$ python -q
>>> import numpy as np
>>> import numpy.linalg as la
>>> np.set_printoptions(precision=1, suppress=True, linewidth=200, legacy="1.25")
>>> def rnd(a):
...     return np.round(a, 1) + 0
... 
>>> arr = np.maximum(np.array([[2, 1],
...     [2, 0],
...     [2, -2],
...     [2, -1],
...     [-1, -2],
...     [-2, 0],
...     [-2, 1],
...     [-1, -2],
...     [2, -1],
...     [-1, 0],
...     [-1, 2],
...     [1, -1],
...     [1, 0],
...     [1, 1],
...     [2, 2],
...     [-1, 0]]) @ np.array([[0, 2, 3], [-3, -1, -1]]) + np.array([0, 3, 2]), 0)
>>> print(arr)
[[ 0  6  7]
 [ 0  7  8]
 [ 6  9 10]
 [ 3  8  9]
 [ 6  3  1]
 [ 0  0  0]
 [ 0  0  0]
 [ 6  3  1]
 [ 3  8  9]
 [ 0  1  0]
 [ 0  0  0]
 [ 3  6  6]
 [ 0  5  5]
 [ 0  4  4]
 [ 0  5  6]
 [ 0  1  0]]
>>> # row 6 repeats row 5
>>> basis = arr[[1, 5]].astype(float)
>>> for _ in range(5):
...     z = la.norm(arr[:, None] - basis, axis=-1).argmin(axis=1)
...     basis = np.array([arr[z == j].mean(axis=0) for j in range(2)])
... 
>>> print(z)
[0 0 0 0 1 1 1 1 0 1 1 0 0 0 0 1]
>>> print(np.bincount(z))
[9 7]
>>> print(rnd(basis[1] - basis[0]))
[ 0.  -5.3 -6.8]
>>> A2 = np.c_[arr[:, :1] @ np.array([[-2]]), np.array([5, 4, -1, -1, -3, 0, 5, -5, 3, 3, -5, 3, 5, -3, 5, 0])]
>>> print(A2)
[[  0   5]
 [  0   4]
 [-12  -1]
 [ -6  -1]
 [-12  -3]
 [  0   0]
 [  0   5]
 [-12  -5]
 [ -6   3]
 [  0   3]
 [  0  -5]
 [ -6   3]
 [  0   5]
 [  0  -3]
 [  0   5]
 [  0   0]]
>>> print(rnd(la.lstsq(arr, A2[:, 0])[0]))
[-2.  0.  0.]
>>> print(la.matrix_rank(np.c_[arr, A2]))
4
>>> proj = A2 @ la.solve(A2.T @ A2, A2.T)
>>> print(rnd(proj @ A2[:, 0]))
[  0.   0. -12.  -6. -12.   0.   0. -12.  -6.   0.   0.  -6.   0.   0.   0.   0.]
>>> print(rnd(la.eigvalsh(proj)))
[0. 0. 0. 0. 0. 0. 0. 0. 0. 0. 0. 0. 0. 0. 1. 1.]
>>> O, Rm = la.qr(arr)
>>> print(rnd(np.trace(O @ O.T)))
3.0
>>> print(rnd(Rm))
[[-11.6 -13.4 -12.4]
 [  0.  -15.4 -18.1]
 [  0.    0.   -2.7]]
>>> print(rnd(abs(Rm[0, 0])), rnd(la.norm(arr[:, 0])))
11.6 11.6
>>> F = np.loadtxt("sample9.csv", delimiter=",")
>>> print(F)
[[0. 2. 1.]
 [0. 1. 0.]
 [0. 1. 1.]]
>>> # null space of dimension 1
>>> Uu, sigma, vt = la.svd(F)
>>> print(np.argmax(sigma[:-1] / (sigma[1:] + 1e-6)) + 1)
2
>>> A2 = Uu[:, :2] @ np.diag(sigma[:2]) @ vt[:2]
>>> print(rnd(la.norm(F - A2) / la.norm(F)))
0.0
>>> E = np.array([[0.2, -0.3, -0.4, -0.4], [-0.3, -0.1, -0.9, -0.7]])
>>> E[:, 3] *= 5
>>> print(E)
[[ 0.2 -0.3 -0.4 -2. ]
 [-0.3 -0.1 -0.9 -3.5]]
>>> # column 3 dominates
>>> print(la.matrix_rank(E, rtol=0.1))
1
>>> print(la.cond(E) > 100)
False
>>> print([round(float(x), 1) for x in la.svd(E, compute_uv=False)[:3]])
[4.2, 0.4]
>>> print(rnd(la.norm(arr, "nuc")))
41.7
>>> print(la.norm(arr, axis=1).argmax())
2
>>> print(rnd(la.norm(arr, axis=0)))
[11.6 20.4 22.1]
>>> r0, r1 = E[0], E[1]
>>> print(rnd(r0 @ r1))
7.3
>>> print(rnd(r0 @ r0))
4.3
>>> pr = (r0 @ r1) / (r0 @ r0) * r0
>>> print(rnd(r1 - pr))
[-0.6  0.4 -0.2 -0.1]
>>> print(rnd(np.outer(r0, r1)))
[[-0.1  0.  -0.2 -0.7]
 [ 0.1  0.   0.3  1. ]
 [ 0.1  0.   0.4  1.4]
 [ 0.6  0.2  1.8  7. ]]
>>> print(rnd(la.norm(r0 + r1) ** 2 + la.norm(r0 - r1) ** 2))
34.9
